>>> import numpy as np
>>> np.set_printoptions(suppress=True, linewidth=100)
>>> A = np.loadtxt("m.csv", delimiter=",")
>>> A
array([[-3.,  0., -2., -3., -3.],
       [-1.,  1.,  0., -2.,  4.],
       [ 0.,  0.,  0.,  0.,  0.],
       [ 1.,  0.,  0.,  0.,  2.],
       [ 0.,  0.,  0.,  0.,  0.],
       [-2.,  1.,  0., -2.,  2.],
       [ 1.,  0.,  0.,  0.,  2.],
       [-5.,  1., -2., -5., -1.],
       [-1., -3.,  1.,  0., -1.],
       [-1., -3.,  1.,  0., -1.],
       [-3.,  1.,  3., -3.,  1.],
       [-2.,  1.,  0., -2.,  2.],
       [-3., -2.,  1., -2.,  1.],
       [-5.,  4.,  0., -6., -1.],
       [ 1.,  0.,  0.,  0.,  2.],
       [ 0., -3.,  1.,  0.,  1.],
       [-3.,  3.,  0., -4., -3.],
       [ 0.,  3.,  2., -1.,  0.],
       [-4.,  4.,  0., -6.,  1.],
       [-2.,  0., -2., -3., -1.],
       [ 0.,  0.,  0.,  0.,  0.],
       [ 0.,  3.,  2., -1.,  0.],
       [ 0.,  3.,  2., -1.,  0.],
       [-3.,  3.,  0., -4., -3.],
       [-4.,  0.,  1., -4., -4.],
       [ 1.,  0.,  0.,  0.,  2.],
       [ 0.,  0.,  0.,  0.,  0.],
       [ 0.,  0.,  0.,  0.,  0.],
       [ 0.,  0.,  0.,  0.,  0.],
       [-1., -3.,  1.,  0., -1.],
       [ 0.,  0.,  0.,  0.,  0.],
       [-1.,  1.,  0., -2.,  4.],
       [-2.,  1.,  0., -2.,  2.],
       [-2.,  1.,  0., -2.,  2.],
       [-2.,  1.,  0., -2.,  2.],
       [-3.,  0., -2., -3., -3.],
       [ 0.,  0.,  0.,  0.,  0.],
       [-4., -3., -1., -3., -4.]])
>>> Xs = A - A.mean(axis=0)
>>> U, sv, Vt = np.linalg.svd(Xs, full_matrices=False)
>>> np.searchsorted(np.cumsum(sv ** 2) / (sv ** 2).sum(), 0.9) + 1
np.int64(3)
>>> sv.round(4)
array([16.8957, 12.5714,  8.1718,  6.0252,  1.6603])
>>> np.round(Vt[0] * np.sign(Vt[0, np.abs(Vt[0]).argmax()]), 4)
array([ 0.5764, -0.311 ,  0.1196,  0.6186,  0.4171])
>>> np.round(np.abs(Vt[-1]), 4)
array([0.648 , 0.2363, 0.0913, 0.7174, 0.0338])
>>> np.round(Xs.mean(axis=0), 4) + 0
array([0., 0., 0., 0., 0.])
>>> np.round(sv ** 2 / (sv ** 2).sum(), 4)
array([0.5196, 0.2877, 0.1216, 0.0661, 0.005 ])
>>> (np.sign(U[:, 0]) == np.sign(U[0, 0])).astype(int)
array([1, 0, 0, 0, 0, 0, 0, 1, 0, 0, 1, 0, 0, 1, 0, 0, 1, 0, 1, 1, 0, 0, 0, 1, 1, 0, 0, 0, 0, 0, 0,
       0, 0, 0, 0, 1, 0, 1])
>>> round(float((sv ** 2).sum() ** 2 / (sv ** 4).sum()), 4)
2.6884
>>> data = np.loadtxt("layer19.csv", delimiter=",")
>>> data
array([[-2., -1.,  0.],
       [ 1.,  2.,  3.],
       [ 4.,  5.,  6.],
       [ 7.,  8.,  9.],
       [10., 11., 12.],
       [13., 14., 15.],
       [16., 17., 18.]])
>>> # null space of dimension 1
>>> np.linalg.matrix_rank(data, rtol=0.1)
np.int64(1)
>>> np.linalg.cond(data) > 100
np.True_
>>> rank = np.linalg.matrix_rank(data)
>>> rank
np.int64(2)
>>> ns = np.linalg.svd(data)[2][rank:].T
>>> ns.shape
(3, 1)
>>> np.round(ns @ ns.T, 4)
array([[ 0.1667, -0.3333,  0.1667],
       [-0.3333,  0.6667, -0.3333],
       [ 0.1667, -0.3333,  0.1667]])
>>> [int(np.linalg.matrix_rank(data[:, :j + 1])) for j in range(3)]
[1, 2, 2]
>>> np.round(data @ ns, 4) + 0
array([[0.],
       [0.],
       [0.],
       [0.],
       [0.],
       [0.],
       [0.]])
>>> feats = np.array([[3, -2, 2, 3, 2],
...     [0, 0, 2, 3, -2],
...     [-2, 3, -3, 3, -1],
...     [-1, 3, 2, 2, 1],
...     [0, 2, 2, -2, 1],
...     [-3, 0, 3, 0, -2],
...     [1, 1, 3, -2, -1],
...     [-2, -2, -1, 2, -2]])
>>> feats[-1] = feats[0] + -3 * feats[1]
>>> feats
array([[ 3, -2,  2,  3,  2],
       [ 0,  0,  2,  3, -2],
       [-2,  3, -3,  3, -1],
       [-1,  3,  2,  2,  1],
       [ 0,  2,  2, -2,  1],
       [-3,  0,  3,  0, -2],
       [ 1,  1,  3, -2, -1],
       [ 3, -2, -4, -6,  8]])
>>> U, sv, Vt = np.linalg.svd(feats, full_matrices=False)
>>> np.allclose(U * sv @ Vt, feats)
True
>>> np.round(U.T @ U, 4) + 0
array([[1., 0., 0., 0., 0.],
       [0., 1., 0., 0., 0.],
       [0., 0., 1., 0., 0.],
       [0., 0., 0., 1., 0.],
       [0., 0., 0., 0., 1.]])
>>> np.round(np.cumsum(sv ** 2) / np.sum(sv ** 2), 4)
array([0.5901, 0.7571, 0.8948, 0.9767, 1.    ])
>>> np.round(Vt @ Vt.T, 4) + 0
array([[1., 0., 0., 0., 0.],
       [0., 1., 0., 0., 0.],
       [0., 0., 1., 0., 0.],
       [0., 0., 0., 1., 0.],
       [0., 0., 0., 0., 1.]])
>>> np.round(np.abs(Vt[0]), 4)
array([0.3139, 0.2233, 0.3606, 0.5471, 0.6498])
>>> (sv > 1e-8).sum()
np.int64(5)
>>> sv.round(4)
array([12.8083,  6.8134,  6.1868,  4.7725,  2.5441])
>>> np.round(U.T @ feats @ Vt.T, 4) + 0
array([[12.8083,  0.    ,  0.    ,  0.    ,  0.    ],
       [ 0.    ,  6.8134,  0.    ,  0.    ,  0.    ],
       [ 0.    ,  0.    ,  6.1868,  0.    ,  0.    ],
       [ 0.    ,  0.    ,  0.    ,  4.7725,  0.    ],
       [ 0.    ,  0.    ,  0.    ,  0.    ,  2.5441]])
>>> E = np.loadtxt("arr.csv", delimiter=",")
>>> E.round(4)
array([[0.1667, 0.    , 0.3333, 0.3333, 0.1667],
       [0.2222, 0.3333, 0.2222, 0.2222, 0.    ],
       [0.3   , 0.2   , 0.1   , 0.2   , 0.2   ],
       [0.    , 0.    , 0.2   , 0.4   , 0.4   ],
       [0.2222, 0.3333, 0.    , 0.2222, 0.2222]])
>>> # a transition matrix
>>> t3 = np.stack([E, 3 * E, E[::-1]])
>>> np.linalg.matrix_rank(t3)
array([5, 5, 5])
>>> (t3 @ E.T).shape
(3, 5, 5)
>>> np.round(t3.sum(axis=0), 4)
array([[0.8889, 0.3333, 1.3333, 1.5556, 0.8889],
       [0.8889, 1.3333, 1.0889, 1.2889, 0.4   ],
       [1.5   , 1.    , 0.5   , 1.    , 1.    ],
       [0.2222, 0.3333, 1.0222, 1.8222, 1.6   ],
       [1.0556, 1.3333, 0.3333, 1.2222, 1.0556]])
